% ipython --no-banner

In [1]: import numpy as np

In [2]: from numpy import linalg as LA

In [3]: np.set_printoptions(precision=4, suppress=True, linewidth=200)

In [4]: rnd = lambda a: np.round(a, 4) + 0

In [5]: W0 = np.load("x.npy")

In [6]: W0
Out[6]: 
array([[4., 3., 0., 0., 3., 0.],
       [3., 4., 0., 0., 3., 0.],
       [0., 0., 4., 3., 0., 3.],
       [0., 0., 3., 4., 0., 3.],
       [3., 3., 0., 0., 4., 0.],
       [0., 0., 3., 3., 0., 4.]])

In [7]: evals, vecs = LA.eigh(W0)

In [8]: x0 = np.array([0, 2, -1, 2, 0, 2])

In [9]: rnd(vecs * np.abs(evals) @ vecs.T)
Out[9]: 
array([[4., 3., 0., 0., 3., 0.],
       [3., 4., 0., 0., 3., 0.],
       [0., 0., 4., 3., 0., 3.],
       [0., 0., 3., 4., 0., 3.],
       [3., 3., 0., 0., 4., 0.],
       [0., 0., 3., 3., 0., 4.]])

In [10]: rnd(vecs * np.maximum(evals, 0) @ vecs.T)
Out[10]: 
array([[4., 3., 0., 0., 3., 0.],
       [3., 4., 0., 0., 3., 0.],
       [0., 0., 4., 3., 0., 3.],
       [0., 0., 3., 4., 0., 3.],
       [3., 3., 0., 0., 4., 0.],
       [0., 0., 3., 3., 0., 4.]])

In [11]: rnd(vecs * np.sqrt(evals) @ vecs.T)
Out[11]: 
array([[1.7208, 0.7208, 0.    , 0.    , 0.7208, 0.    ],
       [0.7208, 1.7208, 0.    , 0.    , 0.7208, 0.    ],
       [0.    , 0.    , 1.7208, 0.7208, 0.    , 0.7208],
       [0.    , 0.    , 0.7208, 1.7208, 0.    , 0.7208],
       [0.7208, 0.7208, 0.    , 0.    , 1.7208, 0.    ],
       [0.    , 0.    , 0.7208, 0.7208, 0.    , 1.7208]])

In [12]: np.abs(W0).sum(axis=1).max(), np.abs(evals).max()
Out[12]: (np.float64(10.0), np.float64(10.0))

In [13]: rnd(LA.eigvalsh(W0[1:, 1:]))
Out[13]: array([ 1.,  1.,  1.,  7., 10.])

In [14]: x0 @ W0 @ x0 / (x0 @ x0), rnd(evals[0]), evals[-1]
Out[14]: (np.float64(4.0), np.float64(1.0), np.float64(10.0))

In [15]: A2 = LA.inv(W0)

In [16]: rnd(LA.cond(W0))
Out[16]: np.float64(10.0)

In [17]: rnd(LA.slogdet(W0)[0])
Out[17]: np.float64(1.0)

In [18]: m1 = np.loadtxt("dump.csv", delimiter=",")

In [19]: rnd(m1)
Out[19]: 
array([[ 0.309 ,  0.    ,  0.    ,  0.    ,  0.9511,  0.    ],
       [ 0.    ,  1.    ,  0.    ,  0.    ,  0.    ,  0.    ],
       [ 0.    ,  0.    ,  1.    ,  0.    ,  0.    ,  0.    ],
       [ 0.    ,  0.    ,  0.    ,  1.    ,  0.    ,  0.    ],
       [-0.9511,  0.    ,  0.    ,  0.    ,  0.309 ,  0.    ],
       [ 0.    ,  0.    ,  0.    ,  0.    ,  0.    ,  1.    ]])

In [20]: r0, r1 = m1[1], m1[0]

In [21]: r0 @ r0
Out[21]: np.float64(1.0)

In [22]: r0 @ r1
Out[22]: np.float64(0.0)

In [23]: pr = (r0 @ r1) / (r0 @ r0) * r0

In [24]: rnd(np.outer(r0, r1))
Out[24]: 
array([[0.    , 0.    , 0.    , 0.    , 0.    , 0.    ],
       [0.309 , 0.    , 0.    , 0.    , 0.9511, 0.    ],
       [0.    , 0.    , 0.    , 0.    , 0.    , 0.    ],
       [0.    , 0.    , 0.    , 0.    , 0.    , 0.    ],
       [0.    , 0.    , 0.    , 0.    , 0.    , 0.    ],
       [0.    , 0.    , 0.    , 0.    , 0.    , 0.    ]])

In [25]: (r1 - pr) @ r0
Out[25]: np.float64(0.0)

In [26]: rnd(LA.norm(r0 + r1) ** 2 + LA.norm(r0 - r1) ** 2)
Out[26]: np.float64(4.0)

In [27]: pr
Out[27]: array([0., 0., 0., 0., 0., 0.])

In [28]: rnd(r1 - pr)
Out[28]: array([0.309 , 0.    , 0.    , 0.    , 0.9511, 0.    ])

In [29]: x0 = np.array([-3, 0, 2, -3, -3, 2])

In [30]: [p for p in range(1, 25) if np.allclose(LA.matrix_power(m1, p), np.eye(6))]
Out[30]: [5, 10, 15, 20]

In [31]: 6 - LA.matrix_rank(m1 - np.eye(6), tol=1e-8)
Out[31]: np.int64(4)

In [32]: rnd(LA.det(m1))
Out[32]: np.float64(1.0)

In [33]: rnd(np.sort(np.abs(np.degrees(np.angle(LA.eigvals(m1))))))
Out[33]: array([ 0.,  0.,  0.,  0., 72., 72.])

In [34]: rnd(m1.T @ (m1 @ x0))
Out[34]: array([-3.,  0.,  2., -3., -3.,  2.])

In [35]: r0 = np.array([-1, -1, 3, -3, -3, -3])

In [36]: A2 = m1 + np.outer(r0, np.eye(6)[5])

In [37]: rnd(LA.det(A2) / LA.det(m1)), rnd(1 + LA.solve(m1, r0)[5])
Out[37]: (np.float64(-2.0), np.float64(-2.0))

In [38]: LA.matrix_rank(A2 - m1)
Out[38]: np.int64(1)

In [39]: rnd(A2)
Out[39]: 
array([[ 0.309 ,  0.    ,  0.    ,  0.    ,  0.9511, -1.    ],
       [ 0.    ,  1.    ,  0.    ,  0.    ,  0.    , -1.    ],
       [ 0.    ,  0.    ,  1.    ,  0.    ,  0.    ,  3.    ],
       [ 0.    ,  0.    ,  0.    ,  1.    ,  0.    , -3.    ],
       [-0.9511,  0.    ,  0.    ,  0.    ,  0.309 , -3.    ],
       [ 0.    ,  0.    ,  0.    ,  0.    ,  0.    , -2.    ]])

In [40]: feats = np.load("data.npy")

In [41]: feats
Out[41]: 
array([[-1,  0,  0,  0,  0,  0,  0,  0,  0,  0,  0,  0],
       [ 0,  0,  0,  0,  0,  0,  0,  0,  0,  0,  0,  0],
       [ 0,  0, -2,  0,  0,  0,  0,  0,  0,  0,  0,  0],
       [ 0,  0,  0,  1,  0,  0,  0,  0,  0,  0,  0,  0],
       [ 0,  0,  0,  0,  1,  0,  0,  0,  0,  0,  0,  0],
       [ 0,  0,  0,  0,  0,  2,  0,  0,  0,  0,  0,  0],
       [ 0,  0,  0,  0,  0,  0,  1,  0,  0,  0,  0,  0],
       [ 0,  0,  0,  0,  0,  0,  0, -2,  0,  0,  0,  0],
       [ 0,  0,  0,  0,  0,  0,  0,  0, -1,  0,  0,  0],
       [ 0,  0,  0,  0,  0,  0,  0,  0,  0,  2,  0,  0],
       [ 0,  0,  0,  0,  0,  0,  0,  0,  0,  0, -2,  0],
       [ 0,  0,  0,  0,  0,  0,  0,  0,  0,  0,  0,  1]])

In [42]: # 12 blocks once reordered

In [43]: rnd(LA.norm(W0[1], 1)), rnd(LA.norm(W0[1], np.inf))
Out[43]: (np.float64(10.0), np.float64(4.0))

In [44]: rnd(LA.norm(W0, axis=0))
Out[44]: array([5.831, 5.831, 5.831, 5.831, 5.831, 5.831])

In [45]: rnd(LA.norm(W0, 1)), rnd(LA.norm(W0, np.inf))
Out[45]: (np.float64(10.0), np.float64(10.0))

In [46]: rnd(LA.norm(W0, 2))
Out[46]: np.float64(10.0)

In [47]: left, sigma, vt = LA.svd(feats)

In [48]: np.argmax(sigma[:-1] / (sigma[1:] + 1e-6)) + 1
Out[48]: np.int64(11)

In [49]: sigma
Out[49]: array([2., 2., 2., 2., 2., 1., 1., 1., 1., 1., 1., 0.])

In [50]: A2 = left[:, :11] @ np.diag(sigma[:11]) @ vt[:11]

In [51]: A2
Out[51]: 
array([[-1.,  0.,  0.,  0.,  0.,  0.,  0.,  0.,  0.,  0.,  0.,  0.],
       [ 0.,  0.,  0.,  0.,  0.,  0.,  0.,  0.,  0.,  0.,  0.,  0.],
       [ 0.,  0., -2.,  0.,  0.,  0.,  0.,  0.,  0.,  0.,  0.,  0.],
       [ 0.,  0.,  0.,  1.,  0.,  0.,  0.,  0.,  0.,  0.,  0.,  0.],
       [ 0.,  0.,  0.,  0.,  1.,  0.,  0.,  0.,  0.,  0.,  0.,  0.],
       [ 0.,  0.,  0.,  0.,  0.,  2.,  0.,  0.,  0.,  0.,  0.,  0.],
       [ 0.,  0.,  0.,  0.,  0.,  0.,  1.,  0.,  0.,  0.,  0.,  0.],
       [ 0.,  0.,  0.,  0.,  0.,  0.,  0., -2.,  0.,  0.,  0.,  0.],
       [ 0.,  0.,  0.,  0.,  0.,  0.,  0.,  0., -1.,  0.,  0.,  0.],
       [ 0.,  0.,  0.,  0.,  0.,  0.,  0.,  0.,  0.,  2.,  0.,  0.],
       [ 0.,  0.,  0.,  0.,  0.,  0.,  0.,  0.,  0.,  0., -2.,  0.],
       [ 0.,  0.,  0.,  0.,  0.,  0.,  0.,  0.,  0.,  0.,  0.,  1.]])

In [52]: rnd(LA.norm(feats - A2, 2)), sigma[11]
Out[52]: (np.float64(0.0), np.float64(0.0))

In [53]: LA.matrix_rank(A2)
Out[53]: np.int64(11)

In [54]: F = np.load("out0.npy")

In [55]: rnd(F)
Out[55]: 
array([[0.6667, 0.    , 0.    , 0.    , 0.    , 0.    , 0.3333],
       [0.3333, 0.3333, 0.    , 0.    , 0.3333, 0.    , 0.    ],
       [0.25  , 0.25  , 0.25  , 0.    , 0.25  , 0.    , 0.    ],
       [0.    , 0.    , 0.    , 1.    , 0.    , 0.    , 0.    ],
       [0.2   , 0.    , 0.    , 0.2   , 0.4   , 0.2   , 0.    ],
       [0.    , 0.25  , 0.    , 0.25  , 0.    , 0.5   , 0.    ],
       [0.    , 0.5   , 0.    , 0.    , 0.    , 0.    , 0.5   ]])

In [56]: # row-stochastic, so 1 is an eigenvalue

In [57]: cov = F.T @ F

In [58]: np.allclose(cov, cov.T)
Out[58]: True

In [59]: rnd(np.trace(cov)), rnd((F ** 2).sum())
Out[59]: (np.float64(3.2939), np.float64(3.2939))

In [60]: rnd(LA.svd(F, compute_uv=False) ** 2)
Out[60]: array([1.2206, 0.9937, 0.4347, 0.3557, 0.1972, 0.0614, 0.0306])
